In [1]: import numpy as np

In [2]: from numpy import linalg as LA

In [3]: np.set_printoptions(precision=2, suppress=True, linewidth=160)

In [4]: rng = np.random.default_rng(414030)

In [5]: W0 = np.array([[-2, -2, -2, 1, 2, -1],
   ...:     [-2, -1, 2, -2, 1, 0],
   ...:     [-1, 2, 0, 2, 1, -1],
   ...:     [1, -1, -2, 1, 0, 2],
   ...:     [-1, 2, -2, -2, -1, 1],
   ...:     [-2, 2, 0, 0, -2, -2],
   ...:     [0, -2, 0, 0, 0, 0],
   ...:     [0, 0, 1, 0, 0, -1],
   ...:     [0, -1, 2, -2, 1, 2]]) * (rng.random((9, 6)) < 0.3)

In [6]: W0
Out[6]: 
array([[-2,  0, -2,  0,  0, -1],
       [ 0,  0,  0,  0,  0,  0],
       [ 0,  0,  0,  0,  0,  0],
       [ 0,  0, -2,  0,  0,  2],
       [ 0,  0,  0,  0,  0,  0],
       [ 0,  0,  0,  0,  0, -2],
       [ 0,  0,  0,  0,  0,  0],
       [ 0,  0,  0,  0,  0,  0],
       [ 0,  0,  0,  0,  0,  0]])

In [7]: def softmax(z):
   ...:     e = np.exp(z - z.max(axis=-1, keepdims=True))
   ...:     return e / e.sum(axis=-1, keepdims=True)
   ...: 

In [8]: softmax(10 * W0[2])
Out[8]: array([0.17, 0.17, 0.17, 0.17, 0.17, 0.17])

In [9]: softmax(W0[2])
Out[9]: array([0.17, 0.17, 0.17, 0.17, 0.17, 0.17])

In [10]: softmax(W0).sum(axis=1)
Out[10]: array([1., 1., 1., 1., 1., 1., 1., 1., 1.])

In [11]: scores = W0 @ W0.T / np.sqrt(6)

In [12]: softmax(scores).round(6).argmax(axis=1)
Out[12]: array([0, 0, 0, 3, 0, 5, 0, 0, 0])

In [13]: np.abs(np.diag(LA.qr(W0)[1])) > 1e-9
Out[13]: array([ True, False,  True, False, False,  True])

In [14]: round(float(np.trace(LA.pinv(W0) @ W0)), 2)
Out[14]: 3.0

In [15]: np.allclose(W0[:-1].T @ LA.lstsq(W0[:-1].T, W0[-1])[0], W0[-1])
Out[15]: True

In [16]: J = np.loadtxt("sample5.csv", delimiter=",")

In [17]: J
Out[17]: 
array([[0.5 , 0.25, 0.  , 0.  , 0.  , 0.  , 0.25, 0.  ],
       [0.  , 0.33, 0.  , 0.33, 0.  , 0.33, 0.  , 0.  ],
       [0.  , 0.  , 0.5 , 0.  , 0.  , 0.  , 0.5 , 0.  ],
       [0.  , 0.5 , 0.  , 0.5 , 0.  , 0.  , 0.  , 0.  ],
       [0.2 , 0.  , 0.2 , 0.2 , 0.4 , 0.  , 0.  , 0.  ],
       [0.17, 0.  , 0.17, 0.17, 0.  , 0.17, 0.17, 0.17],
       [0.5 , 0.  , 0.  , 0.  , 0.  , 0.  , 0.5 , 0.  ],
       [0.  , 0.  , 0.  , 0.  , 0.  , 0.  , 0.  , 1.  ]])

In [18]: W1 = np.array([[2, 1, 0, 2],
    ...:     [0, 3, 1, 1],
    ...:     [0, 3, 1, 0],
    ...:     [1, 0, 1, 2],
    ...:     [0, 1, 2, 3],
    ...:     [0, 3, 3, 3],
    ...:     [1, 3, 1, 0],
    ...:     [3, 1, 0, 3]])

In [19]: b = np.array([1, 1, 2, -1])

In [20]: act = np.maximum(J @ W1 + b, 0)

In [21]: (act > 0).mean(axis=0)
Out[21]: array([1.  , 1.  , 1.  , 0.75])

In [22]: W2 = np.array([[2, -1], [-2, -1], [1, 2], [0, 1]])

In [23]: (act @ W2).round(6).argmax(axis=1)
Out[23]: array([0, 1, 1, 1, 1, 0, 0, 0])
